In [1]: import numpy as np

In [2]: import numpy.linalg as la

In [3]: np.set_printoptions(precision=2, suppress=True, linewidth=160)

In [4]: rd = lambda a: np.round(a, 2) + 0

In [5]: W0 = np.load("data.npy")

In [6]: W0
Out[6]: 
array([[ 2, -9, -6, -4],
       [-9,  2, -9, -6],
       [-6, -9,  2, -9],
       [-4, -6, -9,  2]])

In [7]: Q, V = la.qr(W0[:, :2])[0], la.qr(W0[:, 2:])[0]

In [8]: sigma = la.svd(Q.T @ V, compute_uv=False)

In [9]: rd(sigma)
Out[9]: array([0.88, 0.09])

In [10]: (sigma > 0.9).sum()
Out[10]: np.int64(0)

In [11]: rd(la.norm(Q @ Q.T - V @ V.T, 2))
Out[11]: np.float64(1.0)

In [12]: x0 = np.array([2, -8, -5, -3])

In [13]: rhs = W0 @ x0

In [14]: rhs
Out[14]: array([118,  29,  77,  79])

In [15]: rd(la.solve(W0.T, W0[2]))
Out[15]: array([0., 0., 1., 0.])

In [16]: evals, V = la.eigh(W0)

In [17]: x0 = np.array([2, -1, -1, 1])

In [18]: x0 @ W0 @ x0 / (x0 @ x0), rd(evals[0]), rd(evals[-1])
Out[18]: (np.float64(10.0), np.float64(-19.71), np.float64(12.41))

In [19]: x0 = np.array([0, 0, 0, 3])

In [20]: rhs = W0 @ x0

In [21]: c, lr = np.zeros(4), 1 / la.norm(W0, 2) ** 2

In [22]: for i in range(12):
    ...:     c -= lr * W0.T @ (W0 @ c - rhs)
    ...:     if i % 2 == 0: print(i, round(la.norm(W0 @ c - rhs), 2))
    ...: 
0 16.26
2 9.93
4 7.38
6 6.16
8 5.39
10 4.79

In [23]: rd(c)
Out[23]: array([ 0.62,  0.3 , -0.28,  2.36])

In [24]: rd(la.cond(W0))
Out[24]: np.float64(4.29)

In [25]: arr = np.array([[3, 6, 0, 5, 4, 1, 6],
    ...:     [4, 2, 9, 5, 2, 8, 3],
    ...:     [9, 0, 0, 6, 1, 3, 0],
    ...:     [0, 6, 7, 4, 3, 6, 5]])

In [26]: arr[-1] = arr[0] + 4 * arr[1]

In [27]: arr
Out[27]: 
array([[ 3,  6,  0,  5,  4,  1,  6],
       [ 4,  2,  9,  5,  2,  8,  3],
       [ 9,  0,  0,  6,  1,  3,  0],
       [19, 14, 36, 25, 12, 33, 18]])

In [28]: evals, V = la.eigh(W0)

In [29]: (evals > 1e-8).sum(), (evals < -1e-8).sum()
Out[29]: (np.int64(3), np.int64(1))

In [30]: np.unique(evals.round(6) + 0, return_counts=True)[1]
Out[30]: array([1, 1, 1, 1])

In [31]: rd(la.svd(W0, compute_uv=False))
Out[31]: array([19.71, 12.41, 10.71,  4.59])

In [32]: Uu, sigma, vt = la.svd(arr)

In [33]: rd(sigma)
Out[33]: array([65.82,  9.65,  7.91,  0.  ])

In [34]: other = Uu[:, :3] @ np.diag(sigma[:3]) @ vt[:3]

In [35]: rd(la.norm(arr - other) / la.norm(arr))
Out[35]: np.float64(0.0)

In [36]: other = np.array([[0, 1], [2, 1], [2, 2]])

In [37]: K = np.kron(np.eye(3, dtype=int), other)

In [38]: K
Out[38]: 
array([[0, 1, 0, 0, 0, 0],
       [2, 1, 0, 0, 0, 0],
       [2, 2, 0, 0, 0, 0],
       [0, 0, 0, 1, 0, 0],
       [0, 0, 2, 1, 0, 0],
       [0, 0, 2, 2, 0, 0],
       [0, 0, 0, 0, 0, 1],
       [0, 0, 0, 0, 2, 1],
       [0, 0, 0, 0, 2, 2]])

In [39]: x0 = np.array([5, -3, 4, 4, 3, -3])

In [40]: rhs = K @ x0

In [41]: c, lr = np.zeros(6), 1 / la.norm(K, 2) ** 2

In [42]: for i in range(60):
    ...:     c -= lr * K.T @ (K @ c - rhs)
    ...:     if i % 10 == 0: print(i, round(la.norm(K @ c - rhs), 2))
    ...: 
0 6.21
10 3.0
20 1.45
30 0.7
40 0.34
50 0.16

In [43]: rd(c)
Out[43]: array([ 4.95, -2.95,  4.  ,  4.  ,  2.97, -2.96])

In [44]: K @ K
ValueError: matmul: Input operand 1 has a mismatch in its core dimension 0, with gufunc signature (n?,k),(k,m?)->(n?,m?) (size 9 is different from 6)


In [45]: cov = K.T @ K

In [46]: np.diag(cov)
Out[46]: array([8, 6, 8, 6, 8, 6])

In [47]: (K @ K.T).shape
Out[47]: (9, 9)

In [48]: cov
Out[48]: 
array([[8, 6, 0, 0, 0, 0],
       [6, 6, 0, 0, 0, 0],
       [0, 0, 8, 6, 0, 0],
       [0, 0, 6, 6, 0, 0],
       [0, 0, 0, 0, 8, 6],
       [0, 0, 0, 0, 6, 6]])

In [49]: np.allclose(cov, cov.T)
Out[49]: True

In [50]: rd(la.eigvals(W0).sum().real)
Out[50]: np.float64(8.0)

In [51]: rd(la.det(W0[::-1]))
Out[51]: np.float64(-12027.0)

In [52]: np.einsum("ij,ji->", W0, W0)
Out[52]: np.int64(678)

In [53]: np.einsum("ii->", W0)
Out[53]: np.int64(8)

In [54]: np.kron(np.eye(2, dtype=int), W0)
Out[54]: 
array([[ 2, -9, -6, -4,  0,  0,  0,  0],
       [-9,  2, -9, -6,  0,  0,  0,  0],
       [-6, -9,  2, -9,  0,  0,  0,  0],
       [-4, -6, -9,  2,  0,  0,  0,  0],
       [ 0,  0,  0,  0,  2, -9, -6, -4],
       [ 0,  0,  0,  0, -9,  2, -9, -6],
       [ 0,  0,  0,  0, -6, -9,  2, -9],
       [ 0,  0,  0,  0, -4, -6, -9,  2]])

In [55]: m1 = np.loadtxt("mat.csv", delimiter=",")

In [56]: rd(m1)
Out[56]: 
array([[ 1.  ,  0.  ,  0.  ,  0.  ,  0.  ],
       [ 0.  ,  0.31,  0.  , -0.95,  0.  ],
       [ 0.  ,  0.  ,  1.  ,  0.  ,  0.  ],
       [ 0.  ,  0.95,  0.  ,  0.31,  0.  ],
       [ 0.  ,  0.  ,  0.  ,  0.  ,  1.  ]])

In [57]: def softmax(z):
    ...:     e = np.exp(z - z.max(axis=-1, keepdims=True))
    ...:     return e / e.sum(axis=-1, keepdims=True)
    ...: 

In [58]: rd(softmax(K).sum(axis=1))
Out[58]: array([1., 1., 1., 1., 1., 1., 1., 1., 1.])

In [59]: rd(softmax(K[4]))
Out[59]: array([0.07, 0.07, 0.52, 0.19, 0.07, 0.07])

In [60]: att = K @ K.T / np.sqrt(6)

In [61]: softmax(att).round(6).argmax(axis=1)
Out[61]: array([2, 2, 2, 5, 5, 5, 8, 8, 8])

In [62]: rng = np.random.default_rng(105823)

In [63]: idx = rng.permutation(5)

In [64]: other = m1[:, idx] * rng.choice([-1, 1], 5)

In [65]: rd(other)
Out[65]: 
array([[ 0.  ,  1.  ,  0.  ,  0.  ,  0.  ],
       [-0.31,  0.  ,  0.  ,  0.  , -0.95],
       [ 0.  ,  0.  , -1.  ,  0.  ,  0.  ],
       [-0.95,  0.  ,  0.  ,  0.  ,  0.31],
       [ 0.  ,  0.  ,  0.  ,  1.  ,  0.  ]])

In [66]: Uu, _, vt = la.svd(m1.T @ other)

In [67]: rd(Uu @ vt)
Out[67]: 
array([[ 0.,  1.,  0.,  0.,  0.],
       [-1.,  0.,  0.,  0.,  0.],
       [ 0.,  0., -1.,  0.,  0.],
       [ 0.,  0.,  0.,  0.,  1.],
       [ 0.,  0.,  0.,  1.,  0.]])

In [68]: idx
Out[68]: array([1, 0, 2, 4, 3])

In [69]: cov = m1.T @ m1

In [70]: np.allclose(cov, cov.T)
Out[70]: True

In [71]: (m1 @ m1.T).shape
Out[71]: (5, 5)

In [72]: la.matrix_rank(cov)
Out[72]: np.int64(5)

In [73]: rd(cov)
Out[73]: 
array([[1., 0., 0., 0., 0.],
       [0., 1., 0., 0., 0.],
       [0., 0., 1., 0., 0.],
       [0., 0., 0., 1., 0.],
       [0., 0., 0., 0., 1.]])

In [74]: rd(la.eigvalsh(cov)[::-1])
Out[74]: array([1., 1., 1., 1., 1.])

In [75]: M = np.load("out6.npy")

In [76]: M
Out[76]: 
array([[ 2,  4,  5, 15],
       [ 3,  3,  1,  3],
       [ 1,  1,  4, 12],
       [ 5,  4,  0,  0],
       [ 4,  2,  3,  9]])

In [77]: rd(M @ la.pinv(M) @ M)
Out[77]: 
array([[ 2.,  4.,  5., 15.],
       [ 3.,  3.,  1.,  3.],
       [ 1.,  1.,  4., 12.],
       [ 5.,  4.,  0.,  0.],
       [ 4.,  2.,  3.,  9.]])

In [78]: np.allclose(M[:-1].T @ la.lstsq(M[:-1].T, M[-1])[0], M[-1])
Out[78]: True

In [79]: rd(np.trace(la.pinv(M) @ M))
Out[79]: np.float64(3.0)

In [80]: np.abs(np.diag(la.qr(M)[1])) > 1e-9
Out[80]: array([ True,  True,  True, False])

In [81]: J = np.load("x.npy")

In [82]: J
Out[82]: 
array([[ 0.05, -0.87,  0.01, -0.86,  0.05,  1.49, -0.26, -1.8 , -0.42],
       [-0.95,  1.71, -0.58, -2.77,  1.  ,  1.33, -0.52, -2.85,  2.91],
       [-0.08, -0.66, -0.07, -1.27,  0.19,  1.72, -0.34, -2.25, -0.03],
       [ 0.51, -1.35,  0.3 ,  0.93, -0.48,  0.15,  0.12,  0.45, -1.71],
       [ 1.24, -3.64,  0.72,  1.8 , -1.12,  1.08,  0.16,  0.2 , -4.28]])

In [83]: np.allclose(J[:-1].T @ la.lstsq(J[:-1].T, J[-1])[0], J[-1])
Out[83]: True

In [84]: la.lstsq(J[:-1].T, J[-1])[2]
Out[84]: np.int32(2)

In [85]: la.inv(J)
LinAlgError: Last 2 dimensions of the array must be square


In [86]: other = np.array([[-2, 2, 2],
    ...:     [2, 0, 1],
    ...:     [1, 1, -1],
    ...:     [0, 2, 0],
    ...:     [-1, 2, 2],
    ...:     [1, -1, 1],
    ...:     [-1, 2, 1],
    ...:     [0, 2, 1],
    ...:     [-1, 1, 2]])

In [87]: rd(np.einsum("ij->j", J))
Out[87]: array([ 0.77, -4.81,  0.38, -2.17, -0.36,  5.77, -0.84, -6.25, -3.53])

In [88]: Uu, sigma, vt = la.svd(J)

In [89]: np.argmax(sigma[:-1] / (sigma[1:] + 1e-6)) + 1
Out[89]: np.int64(2)

In [90]: rd(sigma)
Out[90]: array([8.28, 5.12, 0.  , 0.  , 0.  ])

In [91]: other = Uu[:, :2] @ np.diag(sigma[:2]) @ vt[:2]

In [92]: rd(other)
Out[92]: 
array([[ 0.05, -0.87,  0.01, -0.86,  0.05,  1.49, -0.26, -1.8 , -0.42],
       [-0.95,  1.71, -0.58, -2.77,  1.  ,  1.33, -0.52, -2.85,  2.91],
       [-0.08, -0.66, -0.07, -1.27,  0.19,  1.72, -0.34, -2.25, -0.03],
       [ 0.51, -1.35,  0.3 ,  0.93, -0.48,  0.15,  0.12,  0.45, -1.71],
       [ 1.24, -3.64,  0.72,  1.8 , -1.12,  1.08,  0.16,  0.2 , -4.28]])

In [93]: rd(la.norm(J, 2) / la.norm(J))
Out[93]: np.float64(0.85)

In [94]: E = np.load("test17.npy")

In [95]: E
Out[95]: 
array([[  0.,   2.,   0.,  -2.],
       [  2.,  12.,   4.,  -6.],
       [ -2., -14.,  -6.,   6.],
       [  2.,  14.,   4.,  -8.]])

In [96]: rk = la.matrix_rank(E)

In [97]: rk
Out[97]: np.int64(3)

In [98]: null = la.svd(E)[2][rk:].T

In [99]: rd(null @ null.T)
Out[99]: 
array([[ 0.25, -0.25,  0.25, -0.25],
       [-0.25,  0.25, -0.25,  0.25],
       [ 0.25, -0.25,  0.25, -0.25],
       [-0.25,  0.25, -0.25,  0.25]])

In [100]: [int(la.matrix_rank(E[:i])) for i in range(1, len(E) + 1)]
Out[100]: [1, 2, 3, 3]

In [101]: [int(la.matrix_rank(np.delete(E, i, axis=0))) for i in range(4)]
Out[101]: [3, 3, 2, 3]

In [102]: hat = np.triu(np.array([[2, 0, 0, 1], [0, 3, 0, 2], [2, 3, 3, 1], [3, 1, 3, 1]]), 1) + np.eye(4)

In [103]: other = hat @ E @ la.inv(hat)

In [104]: rd(np.poly(other))
Out[104]: array([ 1.,  2., -4., -8.,  0.])

In [105]: np.trace(other), np.trace(E)
Out[105]: (np.float64(-2.0), np.float64(-2.0))

In [106]: other
Out[106]: 
array([[   2.,   16.,    4.,  -48.],
       [   6.,   40.,   12., -120.],
       [   0.,    0.,   -2.,    0.],
       [   2.,   14.,    4.,  -42.]])

In [107]: mat = np.load("m.npy")

In [108]: mat
Out[108]: 
array([[-2,  0,  0,  0,  0,  0,  0],
       [-2,  0,  0,  0,  0,  0,  0],
       [ 1,  1, -1,  0,  0,  0,  0],
       [-1,  0,  2,  0,  0,  0,  0],
       [ 1,  1,  2, -2,  0,  0,  0],
       [ 1,  1,  0, -1, -1,  1,  0],
       [-1, -2, -2, -1, -1,  2,  0]])

In [109]: idx = rng.permutation(7)

In [110]: idx
Out[110]: array([3, 1, 0, 2, 4, 6, 5])

In [111]: other = mat[idx][:, idx]

In [112]: rd(la.det(other)), rd(la.det(mat[idx]))
Out[112]: (np.float64(0.0), np.float64(0.0))

In [113]: np.trace(other)
Out[113]: np.int64(-2)

In [114]: np.allclose(other, mat)
Out[114]: False

In [115]: mat @ mat
Out[115]: 
array([[ 4,  0,  0,  0,  0,  0,  0],
       [ 4,  0,  0,  0,  0,  0,  0],
       [-5, -1,  1,  0,  0,  0,  0],
       [ 4,  2, -2,  0,  0,  0,  0],
       [ 0,  2, -6,  0,  0,  0,  0],
       [-3,  0, -4,  1, -1,  1,  0],
       [ 6, -1, -2,  0, -2,  2,  0]])

In [116]: rd(np.sort(la.eigvals(mat)))
Out[116]: array([-2., -1.,  0.,  0.,  0.,  0.,  1.])

In [117]: rk = la.matrix_rank(mat)

In [118]: rk
Out[118]: np.int64(6)

In [119]: null = la.svd(mat)[2][rk:].T

In [120]: mat @ null
Out[120]: 
array([[0.],
       [0.],
       [0.],
       [0.],
       [0.],
       [0.],
       [0.]])

In [121]: null @ null.T
Out[121]: 
array([[0., 0., 0., 0., 0., 0., 0.],
       [0., 0., 0., 0., 0., 0., 0.],
       [0., 0., 0., 0., 0., 0., 0.],
       [0., 0., 0., 0., 0., 0., 0.],
       [0., 0., 0., 0., 0., 0., 0.],
       [0., 0., 0., 0., 0., 0., 0.],
       [0., 0., 0., 0., 0., 0., 1.]])

In [122]: null.shape
Out[122]: (7, 1)
